$ ipython --no-banner

In [1]: import numpy as np

In [2]: from numpy import linalg as LA

In [3]: np.set_printoptions(precision=2, suppress=True, linewidth=120)

In [4]: A = np.array([[0.59, -1.0, 1.49, 1.13, -1.53, -1.82],
   ...:     [2.8, 1.08, 0.13, -1.32, 1.35, 1.29],
   ...:     [-0.19, 3.76, 0.45, -4.51, 2.84, 3.13],
   ...:     [-1.34, 4.97, 1.29, 0.29, -6.37, -7.49],
   ...:     [0.2, -2.71, -1.88, 0.54, 0.49, 1.33],
   ...:     [2.78, -0.85, 1.5, 3.86, -3.58, -5.89],
   ...:     [2.61, 0.75, 1.46, 3.28, -4.27, -5.73],
   ...:     [0.98, 4.12, 0.87, 0.02, -7.13, -9.02],
   ...:     [2.5, -2.48, 0.94, 2.75, 1.13, 0.24]])

In [5]: G = A.T @ A

In [6]: np.round(np.trace(G), 2), round(float((A ** 2).sum()), 2)
Out[6]: (np.float64(532.98), 532.98)

In [7]: (A @ A.T).shape
Out[7]: (9, 9)

In [8]: LA.eigvalsh(G)[::-1]
Out[8]: array([399.78, 100.  ,  25.  ,   6.24,   1.57,   0.39])

In [9]: hat = A @ LA.solve(A.T @ A, A.T)

In [10]: np.round(LA.eigvalsh(hat), 2) + 0
Out[10]: array([0., 0., 0., 1., 1., 1., 1., 1., 1.])

In [11]: np.diag(hat)
Out[11]: array([0.97, 0.69, 0.64, 0.66, 0.58, 0.65, 0.62, 0.8 , 0.39])

In [12]: x = np.array([3, 0, 3, 2, 0, 1])

In [13]: a = np.maximum(A @ x, 0)

In [14]: np.flatnonzero(a > 1e-9)
Out[14]: array([0, 1, 5, 6, 8])

In [15]: A.T @ a
Out[15]: array([ 139.74,  -41.16,   67.06,  141.29,  -90.23, -159.83])

In [16]: print(A * (a > 1e-9)[:, None])
[[ 0.59 -1.    1.49  1.13 -1.53 -1.82]
 [ 2.8   1.08  0.13 -1.32  1.35  1.29]
 [-0.    0.    0.   -0.    0.    0.  ]
 [-0.    0.    0.    0.   -0.   -0.  ]
 [ 0.   -0.   -0.    0.    0.    0.  ]
 [ 2.78 -0.85  1.5   3.86 -3.58 -5.89]
 [ 2.61  0.75  1.46  3.28 -4.27 -5.73]
 [ 0.    0.    0.    0.   -0.   -0.  ]
 [ 2.5  -2.48  0.94  2.75  1.13  0.24]]

In [17]: np.tanh(A @ x)
Out[17]: array([ 1.  ,  1.  , -1.  , -1.  , -0.99,  1.  ,  1.  , -1.  ,  1.  ])

In [18]: np.maximum(A @ x, 0) - np.maximum(-A @ x, 0)
Out[18]: array([ 6.68,  7.44, -5.11, -7.06, -2.63, 14.67, 13.04, -3.43, 16.06])

In [19]: mat = np.loadtxt("test8.csv", delimiter=",")

In [20]: mat.round(2) + 0
Out[20]: 
array([[ 0.06, -0.05, -0.02,  0.1 , -0.14, -0.01,  0.14],
       [-0.05,  0.04,  0.02, -0.09,  0.12,  0.01, -0.12],
       [-0.02,  0.02,  0.01, -0.04,  0.06,  0.  , -0.06],
       [ 0.1 , -0.09, -0.04,  0.19, -0.25, -0.01,  0.27],
       [-0.14,  0.12,  0.06, -0.25,  0.33,  0.02, -0.35],
       [-0.01,  0.01,  0.  , -0.01,  0.02,  0.  , -0.02],
       [ 0.14, -0.12, -0.06,  0.27, -0.35, -0.02,  0.37]])

In [21]: np.unique(mat.round(6), axis=0).shape
Out[21]: (7, 7)

In [22]: np.round(mat @ LA.pinv(mat) @ mat, 2) + 0
Out[22]: 
array([[ 0.06, -0.05, -0.02,  0.1 , -0.14, -0.01,  0.14],
       [-0.05,  0.04,  0.02, -0.09,  0.12,  0.01, -0.12],
       [-0.02,  0.02,  0.01, -0.04,  0.06,  0.  , -0.06],
       [ 0.1 , -0.09, -0.04,  0.19, -0.25, -0.01,  0.27],
       [-0.14,  0.12,  0.06, -0.25,  0.33,  0.02, -0.35],
       [-0.01,  0.01,  0.  , -0.01,  0.02,  0.  , -0.02],
       [ 0.14, -0.12, -0.06,  0.27, -0.35, -0.02,  0.37]])

In [23]: round(float(np.trace(LA.pinv(mat) @ mat)), 2)
Out[23]: 1.0

In [24]: print(LA.lstsq(mat[:-1].T, mat[-1])[2])
1

In [25]: print(np.abs(np.diag(LA.qr(mat)[1])) > 1e-9)
[ True False False False False False False]

In [26]: Q, _ = LA.qr(np.array([[1.5], [0.0], [1.0], [-0.3], [-1.6], [-0.6]]))

In [27]: X = Q @ Q.T

In [28]: print(X)
[[ 0.36  0.    0.24 -0.07 -0.38 -0.14]
 [ 0.    0.    0.    0.    0.    0.  ]
 [ 0.24  0.    0.16 -0.05 -0.26 -0.1 ]
 [-0.07  0.   -0.05  0.01  0.08  0.03]
 [-0.38  0.   -0.26  0.08  0.41  0.15]
 [-0.14  0.   -0.1   0.03  0.15  0.06]]

In [29]: r0 = np.array([-2, 0])

In [30]: print(np.array([np.convolve(row, r0, "same") for row in X]))
[[-0.72  0.   -0.48  0.14  0.77  0.29]
 [ 0.    0.    0.    0.    0.    0.  ]
 [-0.48  0.   -0.32  0.1   0.51  0.19]
 [ 0.14  0.    0.1  -0.03 -0.15 -0.06]
 [ 0.77  0.    0.51 -0.15 -0.82 -0.31]
 [ 0.29  0.    0.19 -0.06 -0.31 -0.12]]

In [31]: out = np.c_[A[:, :5] @ np.array([[0, 2, 3, 0, 1],
    ...:     [1, 1, 1, 3, 2],
    ...:     [2, 4, 1, 1, 0],
    ...:     [5, 1, 0, 0, 1],
    ...:     [1, 3, 1, 4, 3]]), np.array([-2, 5, -2, -5, -2, -4, -3, 0, -5])]

In [32]: out
Out[32]: 
array([[  6.1 ,   2.68,   0.73,  -7.63,  -4.87,  -2.  ],
       [ -3.91,   9.93,  10.96,   8.77,   7.69,   5.  ],
       [-15.05,   9.19,   6.48,  23.09,  11.34,  -2.  ],
       [  2.63, -11.37,  -4.13,  -9.28, -10.22,  -5.  ],
       [ -3.28,  -7.82,  -3.5 ,  -8.05,  -3.21,  -2.  ],
       [ 17.87,   3.83,   5.41, -15.37,  -5.8 ,  -4.  ],
       [ 15.8 ,   2.28,   5.77, -13.37,  -5.42,  -3.  ],
       [ -1.17, -11.81,   0.8 , -15.29, -12.15,   0.  ],
       [ 14.28,  12.42,   7.09,  -1.98,   3.68,  -5.  ]])

In [33]: print(LA.norm(LA.qr(A)[0].T @ out, axis=0) ** 2 / ((out ** 2).sum(axis=0) + 1e-12))
[1.   1.   1.   1.   1.   0.47]

In [34]: LA.matrix_rank(np.c_[A, out])
Out[34]: np.int64(7)

In [35]: np.round(LA.norm(out - A @ LA.lstsq(A, out)[0], axis=0), 2) + 0
Out[35]: array([0.  , 0.  , 0.  , 0.  , 0.  , 7.68])

In [36]: Uu, sv, VT = LA.svd(X)

In [37]: np.argmax(sv[:-1] / (sv[1:] + 1e-6)) + 1
Out[37]: np.int64(1)

In [38]: out = Uu[:, :1] @ np.diag(sv[:1]) @ VT[:1]

In [39]: print(LA.matrix_rank(X, rtol=0.05))
1

In [40]: round(float(np.abs(X - out).max()), 2)
Out[40]: 0.0

In [41]: out
Out[41]: 
array([[ 0.36,  0.  ,  0.24, -0.07, -0.38, -0.14],
       [ 0.  ,  0.  ,  0.  ,  0.  ,  0.  ,  0.  ],
       [ 0.24,  0.  ,  0.16, -0.05, -0.26, -0.1 ],
       [-0.07,  0.  , -0.05,  0.01,  0.08,  0.03],
       [-0.38,  0.  , -0.26,  0.08,  0.41,  0.15],
       [-0.14,  0.  , -0.1 ,  0.03,  0.15,  0.06]])
